$ python3 -q
>>> import numpy as np
>>> np.set_printoptions(precision=3, suppress=True, linewidth=160, sign=" ")
>>> X = np.array([[2, 1, 2], [1, 2, 0], [6, 9, 2]])
>>> X
array([[ 2,  1,  2],
       [ 1,  2,  0],
       [ 6,  9,  2]])
>>> (X + X.T) / 2
array([[ 2. ,  1. ,  4. ],
       [ 1. ,  2. ,  4.5],
       [ 4. ,  4.5,  2. ]])
>>> (X - X.T) / 2
array([[ 0. ,  0. , -2. ],
       [ 0. ,  0. , -4.5],
       [ 2. ,  4.5,  0. ]])
>>> np.allclose(X @ X.T, X.T @ X)
False
>>> np.linalg.matrix_rank(X, rtol=0.1)
np.int64(2)
>>> np.argsort(-np.linalg.norm(X, axis=0).round(6), kind="stable")[:3]
array([ 1,  0,  2])
>>> np.linalg.cond(X) > 100
np.True_
>>> [round(float(x), 3) for x in np.linalg.svd(X, compute_uv=False)[:3]]
[11.446, 1.996, 0.0]
>>> M = np.array([[6.0, 5.0, 0.0], [5.0, 6.0, 0.0], [0.0, 0.0, 6.0]])
>>> vec = np.array([1, 7, 7])
>>> M @ vec
array([ 41.,  47.,  42.])
>>> M @ np.ones(3)
array([ 11.,  11.,   6.])
>>> (M * vec).sum(axis=1)
array([ 41.,  47.,  42.])
>>> theta = np.radians(53)
>>> Rm = np.eye(3)
>>> Rm[1, 1] = Rm[2, 2] = np.cos(theta)
>>> Rm[1, 2], Rm[2, 1] = -np.sin(theta), np.sin(theta)
>>> Rm
array([[ 1.   ,  0.   ,  0.   ],
       [ 0.   ,  0.602, -0.799],
       [ 0.   ,  0.799,  0.602]])
>>> M2 = M @ Rm.T
>>> np.allclose(M @ M.T, M2 @ M2.T)
True
>>> round(np.linalg.det(Rm), 3), np.round(np.trace(Rm), 3)
(np.float64(1.0), np.float64(2.204))
>>> M2
array([[ 6.   ,  3.009,  3.993],
       [ 5.   ,  3.611,  4.792],
       [ 0.   , -4.792,  3.611]])
>>> np.linalg.svd(M, compute_uv=False), np.linalg.svd(M2, compute_uv=False)
(array([ 11.,   6.,   1.]), array([ 11.,   6.,   1.]))
>>> np.abs(M2 - M).max(axis=0)
array([ 0.   ,  4.792,  4.792])
>>> vec = np.ones(3)
>>> for _ in range(5):
...     vec = M @ vec
...     vec /= np.linalg.norm(vec)
...     print(round(vec @ M @ vec, 3))
... 
10.353
10.788
10.935
10.98
10.994
>>> vec
array([ 0.707,  0.707,  0.034])
>>> low = np.linalg.cholesky(M)
>>> np.linalg.eigvalsh(M).min() > 0
np.True_
>>> low @ low.T
array([[ 6.,  5.,  0.],
       [ 5.,  6.,  0.],
       [ 0.,  0.,  6.]])
>>> low
array([[ 2.449,  0.   ,  0.   ],
       [ 2.041,  1.354,  0.   ],
       [ 0.   ,  0.   ,  2.449]])
>>> M / np.sqrt(np.outer(np.diag(M), np.diag(M)))
array([[ 1.   ,  0.833,  0.   ],
       [ 0.833,  1.   ,  0.   ],
       [ 0.   ,  0.   ,  1.   ]])
>>> np.round(np.prod(np.diag(low)) ** 2, 3), round(float(np.linalg.det(M)), 3)
(np.float64(66.0), 66.0)
>>> evals, vecs = np.linalg.eig(M)
>>> evals
array([ 11.,   1.,   6.])
>>> np.sort(np.linalg.eigvals(M @ M))
array([   1.,   36.,  121.])
>>> np.round(np.prod(evals), 3)
np.float64(66.0)
>>> J = np.load("sample12.npy")
>>> J
array([[ 1.,  1.,  0.],
       [-3., -2.,  0.],
       [ 0.,  0.,  0.]])
>>> rk = np.linalg.matrix_rank(J)
>>> rk
np.int64(2)
>>> N = np.linalg.svd(J)[2][rk:].T
>>> [int(np.linalg.matrix_rank(np.delete(J, i, axis=0))) for i in range(3)]
[1, 1, 2]
>>> E = np.load("layer2.npy")
>>> E
array([[ 0.291, -0.05 ,  0.197],
       [-0.578,  0.11 , -0.414],
       [-0.446,  0.08 , -0.31 ],
       [-0.493,  0.09 , -0.345],
       [-0.235,  0.04 , -0.159],
       [ 0.397, -0.07 ,  0.273],
       [ 0.291, -0.05 ,  0.197],
       [-0.178,  0.03 , -0.119],
       [-0.119,  0.02 , -0.08 ],
       [ 0.291, -0.05 ,  0.197],
       [-0.291,  0.05 , -0.197],
       [-0.653,  0.129, -0.478],
       [ 0.851, -0.207,  0.686],
       [ 0.345, -0.06 ,  0.235],
       [ 0.446, -0.08 ,  0.31 ],
       [-0.291,  0.05 , -0.197],
       [-0.397,  0.07 , -0.273],
       [ 0.345, -0.06 ,  0.235]])
>>> rng = np.random.default_rng(932)
>>> z = rng.permutation(3)
>>> z
array([ 2,  0,  1])
>>> M2 = J[z][:, z]
>>> np.round(np.linalg.det(M2), 3), np.round(np.linalg.det(J[z]), 3)
(np.float64(0.0), np.float64(0.0))
>>> np.sort(np.abs(np.linalg.eigvals(M2)))
array([ 0.,  1.,  1.])
>>> Xc = E - E.mean(axis=0)
>>> vecs = np.linalg.svd(Xc)[2][:2]
>>> M2 = Xc - Xc @ vecs.T @ vecs
>>> np.round(np.linalg.norm(M2) / np.linalg.norm(Xc), 3)
np.float64(0.001)
>>> np.linalg.norm(M2, axis=1).round(6).argmax()
np.int64(11)
>>> (Xc @ vecs.T).std(axis=0)
array([ 0.527,  0.019])
>>> dist = np.linalg.norm(E[:, None] - E[None], axis=-1)
>>> dist[10].round(6).argsort(kind="stable")[:4]
array([ 10,  15,   4,  16])
>>> np.linalg.norm(E, axis=1)
array([ 0.355,  0.719,  0.549,  0.608,  0.287,  0.487,  0.355,  0.217,  0.145,  0.355,  0.355,  0.819,  1.112,  0.422,  0.549,  0.355,  0.487,  0.422])
>>> dist.mean(axis=1).argmax()
np.int64(12)
>>> np.unravel_index(dist.round(6).argmax(), dist.shape)
(np.int64(11), np.int64(12))
>>> data = np.loadtxt("a.csv", delimiter=",")
>>> data
array([[-2.696,  0.844,  0.36 , -2.809],
       [-2.696, -0.426,  1.289,  2.625],
       [-1.123, -2.267, -3.098,  0.   ],
       [-0.449,  3.157, -2.148,  1.105]])
>>> np.round(data.T @ data, 3) + 0
array([[ 16.,   0.,   0.,   0.],
       [  0.,  16.,   0.,   0.],
       [  0.,   0.,  16.,   0.],
       [  0.,   0.,   0.,  16.]])
>>> np.round(data[:, 0] @ data[:, 3], 3)
np.float64(-0.0)
>>> np.linalg.svd(data, compute_uv=False)
array([ 4.,  4.,  4.,  4.])
>>> np.linalg.norm(data, axis=0)
array([ 4.,  4.,  4.,  4.])
>>> np.round(data @ data.T, 3) + 0
array([[ 16.,   0.,   0.,   0.],
       [  0.,  16.,   0.,   0.],
       [  0.,   0.,  16.,   0.],
       [  0.,   0.,   0.,  16.]])
>>> M2 = data / np.linalg.norm(data, axis=1, keepdims=True)
>>> G = M2 @ M2.T
>>> G[1].round(3) + 0
array([ 0.,  1.,  0.,  0.])
>>> np.degrees(np.arccos(np.clip(G[1, 3], -1, 1)))
np.float64(90.0)
>>> np.linalg.norm(M2, axis=1)
array([ 1.,  1.,  1.,  1.])
>>> (np.abs(G) > 0.9).astype(int)
array([[ 1,  0,  0,  0],
       [ 0,  1,  0,  0],
       [ 0,  0,  1,  0],
       [ 0,  0,  0,  1]])
>>> M2 = np.array([[3, -3], [-1, 1]])
>>> Z = np.kron(M2, data)
>>> np.round(np.linalg.norm(Z, 2), 3), round(np.linalg.norm(M2, 2) * np.linalg.norm(data, 2), 3)
(np.float64(17.889), np.float64(17.889))
>>> Z.shape
(8, 8)
>>> A, _ = np.linalg.qr(np.array([[-0.5, 0.5, -1.2, 0.9],
...     [0.7, -0.1, 0.3, 1.4],
...     [-0.1, -1.2, -2.0, 0.4],
...     [-1.2, 1.0, 1.4, -0.2]]))
>>> A
array([[-0.338, -0.134, -0.921,  0.14 ],
       [ 0.473, -0.259, -0.008,  0.842],
       [-0.068,  0.941, -0.063,  0.326],
       [-0.811, -0.173,  0.384,  0.406]])
>>> np.round(A.T @ A, 3) + 0
array([[ 1.,  0.,  0.,  0.],
       [ 0.,  1.,  0.,  0.],
       [ 0.,  0.,  1.,  0.],
       [ 0.,  0.,  0.,  1.]])
>>> np.linalg.pinv(A)
array([[-0.338,  0.473, -0.068, -0.811],
       [-0.134, -0.259,  0.941, -0.173],
       [-0.921, -0.008, -0.063,  0.384],
       [ 0.14 ,  0.842,  0.326,  0.406]])
>>> np.linalg.norm(A, axis=0)
array([ 1.,  1.,  1.,  1.])
>>> np.round(A @ A.T, 3) + 0
array([[ 1.,  0.,  0.,  0.],
       [ 0.,  1.,  0.,  0.],
       [ 0.,  0.,  1.,  0.],
       [ 0.,  0.,  0.,  1.]])
>>> round(float(A[:, 3] @ A[:, 0]), 3)
0.0
>>> A.sum(axis=0)
array([-0.743,  0.375, -0.607,  1.714])
>>> np.linalg.svd(A, compute_uv=False)
array([ 1.,  1.,  1.,  1.])
>>> np.diff(A, axis=0)
array([[ 0.811, -0.124,  0.913,  0.702],
       [-0.541,  1.199, -0.055, -0.516],
       [-0.743, -1.114,  0.447,  0.079]])
>>> A.mean(axis=0)
array([-0.186,  0.094, -0.152,  0.429])
>>> np.count_nonzero(A)
np.int64(16)
>>> A - A[0]
array([[ 0.   ,  0.   ,  0.   ,  0.   ],
       [ 0.811, -0.124,  0.913,  0.702],
       [ 0.27 ,  1.075,  0.858,  0.186],
       [-0.473, -0.039,  1.305,  0.266]])
>>> vec = np.array([-3, 1, -3, 4])
>>> [p for p in range(1, 25) if np.allclose(np.linalg.matrix_power(A, p), np.eye(4))]
[]
>>> 4 - np.linalg.matrix_rank(A - np.eye(4), tol=1e-8)
np.int64(1)
>>> A.T @ (A @ vec)
array([-3.,  1., -3.,  4.])
>>> np.linalg.inv(A)
array([[-0.338,  0.473, -0.068, -0.811],
       [-0.134, -0.259,  0.941, -0.173],
       [-0.921, -0.008, -0.063,  0.384],
       [ 0.14 ,  0.842,  0.326,  0.406]])
>>> round(np.linalg.eigvals(data).sum().real, 3)
np.float64(-5.114)
>>> np.round(np.poly(data), 3) + 0
array([   1.   ,    5.114,    0.   ,  -81.83 , -256.   ])
>>> round(float(np.linalg.det(data.T)), 3)
-256.0
>>> np.kron(np.eye(2, dtype=int), data)
array([[-2.696,  0.844,  0.36 , -2.809, -0.   ,  0.   ,  0.   , -0.   ],
       [-2.696, -0.426,  1.289,  2.625, -0.   , -0.   ,  0.   ,  0.   ],
       [-1.123, -2.267, -3.098,  0.   , -0.   , -0.   , -0.   ,  0.   ],
       [-0.449,  3.157, -2.148,  1.105, -0.   ,  0.   , -0.   ,  0.   ],
       [-0.   ,  0.   ,  0.   , -0.   , -2.696,  0.844,  0.36 , -2.809],
       [-0.   , -0.   ,  0.   ,  0.   , -2.696, -0.426,  1.289,  2.625],
       [-0.   , -0.   , -0.   ,  0.   , -1.123, -2.267, -3.098,  0.   ],
       [-0.   ,  0.   , -0.   ,  0.   , -0.449,  3.157, -2.148,  1.105]])
>>> round(np.linalg.det(data[::-1]), 3)
np.float64(-256.0)
>>> np.linalg.eigvals(data)
array([ 4.   +0.j   , -2.557+3.076j, -2.557-3.076j, -4.   +0.j   ])
>>> feats = -3 * np.eye(3) + np.ones((3, 3))
>>> feats
array([[-2.,  1.,  1.],
       [ 1., -2.,  1.],
       [ 1.,  1., -2.]])
>>> left, sv, Vt = np.linalg.svd(feats)
>>> np.argmax(sv[:-1] / (sv[1:] + 1e-6)) + 1
np.int64(2)
>>> M2 = left[:, :2] @ np.diag(sv[:2]) @ Vt[:2]
>>> np.linalg.matrix_rank(M2)
np.int64(2)
>>> np.round(np.abs(feats - M2).max(), 3)
np.float64(0.0)
>>> np.linalg.matrix_rank(feats, rtol=0.05)
np.int64(2)
>>> round(np.linalg.norm(feats - M2) / np.linalg.norm(feats), 3)
np.float64(0.0)
